>>> import numpy as np
>>> import numpy.linalg as la
>>> np.set_printoptions(precision=3, suppress=True, linewidth=100, legacy="1.25")
>>> M = np.load("out7.npy")
>>> M
array([[-0.9, -2. , -4. ,  2. ],
       [ 2. , -1.9,  2. ,  2. ],
       [ 3. ,  1. ,  4.1, -3. ],
       [-1. , -2. , -4. ,  2.1]])
>>> np.abs(la.svd(M)[2][-1])
array([0.535, 0.695, 0.271, 0.396])
>>> print(la.matrix_rank(M, rtol=0.1))
3
>>> la.cond(M) > 100
True
>>> round(np.log10(la.cond(M)))
3
>>> t3 = np.stack([M, 2 * M, M[::-1]])
>>> np.einsum("bij,cij->bc", t3, t3)
array([[101.64, 203.28,  62.8 ],
       [203.28, 406.56, 125.6 ],
       [ 62.8 , 125.6 , 101.64]])
>>> la.matrix_rank(t3.reshape(3, -1))
2
>>> rng = np.random.default_rng(3641)
>>> z = rng.permutation(4)
>>> B = M[:, z] * rng.choice([-1, 1], 4)
>>> B
array([[-0.9,  2. ,  2. ,  4. ],
       [ 2. ,  1.9,  2. , -2. ],
       [ 3. , -1. , -3. , -4.1],
       [-1. ,  2. ,  2.1,  4. ]])
>>> left, _, Vt = la.svd(M.T @ B)
>>> np.round(la.lstsq(M, B)[0], 3) + 0
array([[ 1.,  0.,  0.,  0.],
       [ 0., -1.,  0.,  0.],
       [ 0.,  0.,  0., -1.],
       [ 0.,  0.,  1.,  0.]])
>>> vec = np.array([1, 1, 0, 3])
>>> target = B @ vec
>>> print(target)
[ 13.1  -2.1 -10.3  13. ]
>>> np.round(la.solve(B.T, B[3]), 3) + 0
array([0., 0., 0., 1.])
>>> m1 = np.loadtxt("block18.csv", delimiter=",")
>>> m1
array([[-5.038, -8.388, -4.205],
       [-3.693, -4.678, -2.719],
       [-2.35 , -1.675, -1.382],
       [-2.128, -1.296, -1.188],
       [-0.149,  0.   , -0.051],
       [ 0.49 ,  0.011,  0.158],
       [ 1.529,  0.229,  0.501],
       [ 1.723,  0.306,  0.57 ],
       [ 7.381,  6.019,  3.268],
       [ 8.863,  8.17 ,  4.12 ],
       [ 9.487,  9.124,  4.49 ],
       [11.95 , 13.114,  6.006],
       [14.42 , 17.404,  7.598]])
>>> Xc = m1 - m1.mean(axis=0)
>>> left, sig, Vt = la.svd(Xc, full_matrices=False)
>>> sig ** 2 / (sig ** 2).sum()
array([0.992, 0.007, 0.001])
>>> la.matrix_rank(Xc)
3
>>> round((sig ** 2).sum() ** 2 / (sig ** 4).sum(), 3)
1.015
>>> Xc = (m1 - m1.mean(axis=0)) / m1.std(axis=0)
>>> np.argwhere(np.abs(Xc) > 2)
array([[12,  1]])
>>> Xc.std(axis=0)
array([1., 1., 1.])
>>> coef = la.lstsq(np.delete(Xc, 1, axis=1), Xc[:, 1])[0]
>>> coef
array([-0.188,  1.18 ])
>>> np.abs(coef).argmax()
1
>>> print(round(1 - np.var(Xc[:, 1] - np.delete(Xc, 1, axis=1) @ coef), 3))
0.987
>>> z = m1[:, 2] > np.median(m1[:, 2])
>>> f = m1[z].mean(axis=0) - m1[~z].mean(axis=0)
>>> print(round((((m1 - m1.mean(axis=0)) @ f > 0) == z).mean(), 3))
0.923
>>> feats = np.load("data.npy")
>>> feats
array([[ 2,  2,  1,  3],
       [-3,  1,  1, -2],
       [ 5,  1,  0,  5]])
>>> # null space of dimension 2
>>> np.abs(np.diag(la.qr(feats)[1])) > 1e-9
array([ True,  True, False])
>>> try:
...     la.inv(feats)
... except la.LinAlgError as e:
...     print(e)
... 
Last 2 dimensions of the array must be square
>>> np.round(feats @ la.pinv(feats) @ feats, 3) + 0
array([[ 2.,  2.,  1.,  3.],
       [-3.,  1.,  1., -2.],
       [ 5.,  1.,  0.,  5.]])
>>> print(np.allclose(feats[:-1].T @ la.lstsq(feats[:-1].T, feats[-1])[0], feats[-1]))
True
>>> left, sig, Vt = la.svd(feats)
>>> sig.round(3) + 0
array([8.752, 2.721, 0.   ])
>>> B = left[:, :2] @ np.diag(sig[:2]) @ Vt[:2]
>>> np.round(la.norm(feats - B, 2), 3), round(sig[2], 3)
(0.0, 0.0)
>>> B.round(3) + 0
array([[ 2.,  2.,  1.,  3.],
       [-3.,  1.,  1., -2.],
       [ 5.,  1.,  0.,  5.]])
>>> round(np.abs(feats - B).max(), 3)
0.0
>>> la.matrix_rank(B)
2
>>> round(la.norm(feats - B) / la.norm(feats), 3)
0.0
>>> la.matrix_rank(feats, rtol=0.05)
2
>>> E = np.load("m.npy")
>>> E
array([[ 1, -2,  0],
       [ 1, -2,  0],
       [-2,  1, -1]])
>>> # row 1 repeats row 0
>>> E @ E
array([[-1,  2,  0],
       [-1,  2,  0],
       [ 1,  1,  1]])
>>> E.inv()
Traceback (most recent call last):
  File "<python-input-59>", line 1, in <module>
    E.inv()
    ^^^^^
AttributeError: 'numpy.ndarray' object has no attribute 'inv'
>>> np.sort(np.abs(la.eigvals(E)))
array([0., 1., 1.])
>>> np.trace(E)
-2
>>> la.matrix_power(E, 2)
array([[-1,  2,  0],
       [-1,  2,  0],
       [ 1,  1,  1]])
